$ ipython --no-banner

In [1]: import numpy as np

In [2]: import numpy.linalg as la

In [3]: np.set_printoptions(precision=3, suppress=True, linewidth=120)

In [4]: rd = lambda a: np.round(a, 3) + 0

In [5]: m1 = np.load("x.npy")

In [6]: print(m1)
[[ 3.927  3.092 -2.039]
 [ 0.637  7.189 -0.558]
 [ 2.252 10.496 -1.022]
 [ 0.226  8.865  0.378]
 [ 0.396 10.479 -2.183]
 [ 3.142  4.293 -0.546]
 [ 3.173  4.163  0.456]
 [ 0.297  2.692 -1.234]
 [ 1.258  3.267  0.194]
 [ 1.156  5.151 -1.219]
 [ 1.042  9.091  0.395]
 [ 1.173  8.735 -2.32 ]
 [-0.98   6.92  -0.922]
 [ 1.931  2.938  0.631]
 [ 1.923  8.727 -0.737]
 [-0.092  5.25   0.692]
 [ 1.801  7.598 -2.621]
 [ 0.596  3.012  1.824]
 [-0.171  9.148 -2.963]
 [ 0.99   4.479 -0.608]
 [ 1.737  7.37  -1.006]
 [ 0.851  8.306 -1.554]
 [ 0.925  8.27  -2.232]
 [ 0.451  8.374 -3.76 ]
 [ 2.601  7.78   0.221]
 [ 1.923  2.637 -0.303]
 [ 0.684  8.42  -0.655]
 [ 1.804  2.269  0.08 ]
 [ 1.292  4.462 -0.531]
 [-0.358  7.609  0.312]
 [ 1.026  8.388 -1.853]
 [ 0.803  9.413 -0.595]
 [ 1.48   4.087 -2.123]
 [-0.667  4.494  1.217]
 [ 1.581  4.794 -0.926]
 [ 1.409  8.504 -0.846]
 [ 0.171  9.126 -1.897]
 [-0.273  7.539 -0.203]
 [ 0.245  7.706 -2.383]
 [ 0.733  8.586 -3.271]]

In [7]: Xs = m1 - m1.mean(axis=0)

In [8]: left, sig, Vt = la.svd(Xs, full_matrices=False)

In [9]: print(np.searchsorted(np.cumsum(sig ** 2) / (sig ** 2).sum(), 0.9) + 1)
3

In [10]: print(np.abs(left[:, 0]).argmax())
27

In [11]: print(rd(Xs.mean(axis=0)))
[0. 0. 0.]

In [12]: print(la.matrix_rank(Xs))
3

In [13]: print(rd(np.abs(Vt[-1])))
[0.862 0.244 0.444]

In [14]: print(rd(Vt[0] * np.sign(Vt[0, np.abs(Vt[0]).argmax()])))
[-0.139  0.956 -0.257]

In [15]: Xs = (m1 - m1.mean(axis=0)) / m1.std(axis=0)

In [16]: print(rd(Xs.std(axis=0)))
[1. 1. 1.]

In [17]: print(np.argwhere(np.abs(Xs) > 2))
[[ 0  0]
 [ 6  0]
 [17  2]
 [23  2]]

In [18]: b = la.lstsq(np.delete(Xs, 1, axis=1), Xs[:, 1])[0]

In [19]: print(rd(b))
[-0.297 -0.424]

In [20]: print(np.abs(b).argmax())
1

In [21]: x = np.array([3, -1, 0])

In [22]: y = m1 @ x

In [23]: print(rd(la.pinv(m1) @ m1))
[[1. 0. 0.]
 [0. 1. 0.]
 [0. 0. 1.]]

In [24]: print(rd(la.lstsq(m1, y)[0]))
[ 3. -1.  0.]

In [25]: rng = np.random.default_rng(38506)

In [26]: y = y + 0.3 * rng.normal(size=40)

In [27]: print(rd(y))
[ 8.732 -5.333 -3.76  -8.149 -9.226  5.591  5.195 -1.333  0.848 -1.23  -5.925 -5.331 -9.966  2.3   -3.205 -5.208 -2.342
 -0.723 -9.538 -1.162 -2.202 -5.304 -5.178 -6.761  0.32   3.39  -6.423  3.476 -0.635 -8.413 -5.353 -6.957  0.17  -6.775
  0.01  -4.798 -8.832 -8.301 -7.084 -6.057]

In [28]: b, *_ = la.lstsq(m1, y)

In [29]: print(b.round())
[ 3. -1. -0.]

In [30]: print([round(float(la.norm(la.solve(m1.T @ m1 + lam * np.eye(3), m1.T @ y))), 2) for lam in (0, 1, 10, 100)])
[3.18, 3.12, 2.72, 1.26]

In [31]: print(rd(m1.T @ (y - m1 @ b)))
[0. 0. 0.]

In [32]: C2 = np.cov(m1, rowvar=False)

In [33]: print(rd(m1.std(axis=0)))
[1.042 2.442 1.248]

In [34]: print(rd(la.eigvalsh(C2)[::-1]))
[6.592 1.338 0.898]

In [35]: print(np.argwhere(np.triu(np.abs(np.corrcoef(m1.T)) > 0.8, 1)))
[]

In [36]: print(rd(np.corrcoef(m1[:, 0], m1[:, 2])[0, 1]))
0.014

In [37]: th = np.radians(120)

In [38]: R = np.eye(3)

In [39]: R[0, 0] = R[2, 2] = np.cos(th)

In [40]: R[0, 2], R[2, 0] = -np.sin(th), np.sin(th)

In [41]: print(rd(R))
[[-0.5    0.    -0.866]
 [ 0.     1.     0.   ]
 [ 0.866  0.    -0.5  ]]

In [42]: out = m1 @ R.T

In [43]: print(rd(la.det(R)), rd(np.trace(R)))
1.0 0.0

In [44]: print(rd(np.abs(out - m1).max(axis=0)))
[5.154 0.    6.459]

In [45]: print(np.allclose(m1 @ m1.T, out @ out.T))
True

In [46]: print(np.allclose(la.norm(m1, axis=1), la.norm(out, axis=1)))
True

In [47]: K = np.array([[2, 15, -4, -5, 5, 3, 5],
    ...:     [5, 25, -4, 0, 3, 5, 1],
    ...:     [-4, 15, -4, -2, -1, 3, 3],
    ...:     [-4, -15, -4, -4, -1, -3, -1],
    ...:     [1, 0, -1, -2, -3, 0, 2],
    ...:     [5, 20, 2, -4, -4, 4, -4],
    ...:     [0, 20, -4, 4, -4, 4, -3],
    ...:     [-3, 25, -5, -4, 4, 5, -4]])

In [48]: print(K.mean(axis=0))
[ 0.25  13.125 -3.    -2.125 -0.125  2.625 -0.125]

In [49]: print(np.unravel_index(np.abs(K).argmax(), K.shape))
(np.int64(1), np.int64(1))

In [50]: rk = la.matrix_rank(K)

In [51]: print(rk)
6

In [52]: ns = la.svd(K)[2][rk:].T

In [53]: print(np.allclose(K @ ns, 0))
True

In [54]: print([int(la.matrix_rank(np.delete(K, i, axis=0))) for i in range(8)])
[6, 6, 6, 6, 6, 6, 6, 6]

In [55]: x = np.array([3, 3, 2, 3, 0, 2, 2])

In [56]: h = np.maximum(K @ x, 0)

In [57]: print(K * (h > 1e-9)[:, None])
[[ 2 15 -4 -5  5  3  5]
 [ 5 25 -4  0  3  5  1]
 [-4 15 -4 -2 -1  3  3]
 [ 0  0  0  0  0  0  0]
 [ 0  0  0  0  0  0  0]
 [ 5 20  2 -4 -4  4 -4]
 [ 0 20 -4  4 -4  4 -3]
 [-3 25 -5 -4  4  5 -4]]

In [58]: print(rd(np.tanh(K @ x)))
[ 1.     1.     1.    -1.    -0.762  1.     1.     1.   ]

In [59]: print(h)
[44 94 31  0  0 67 66 46]
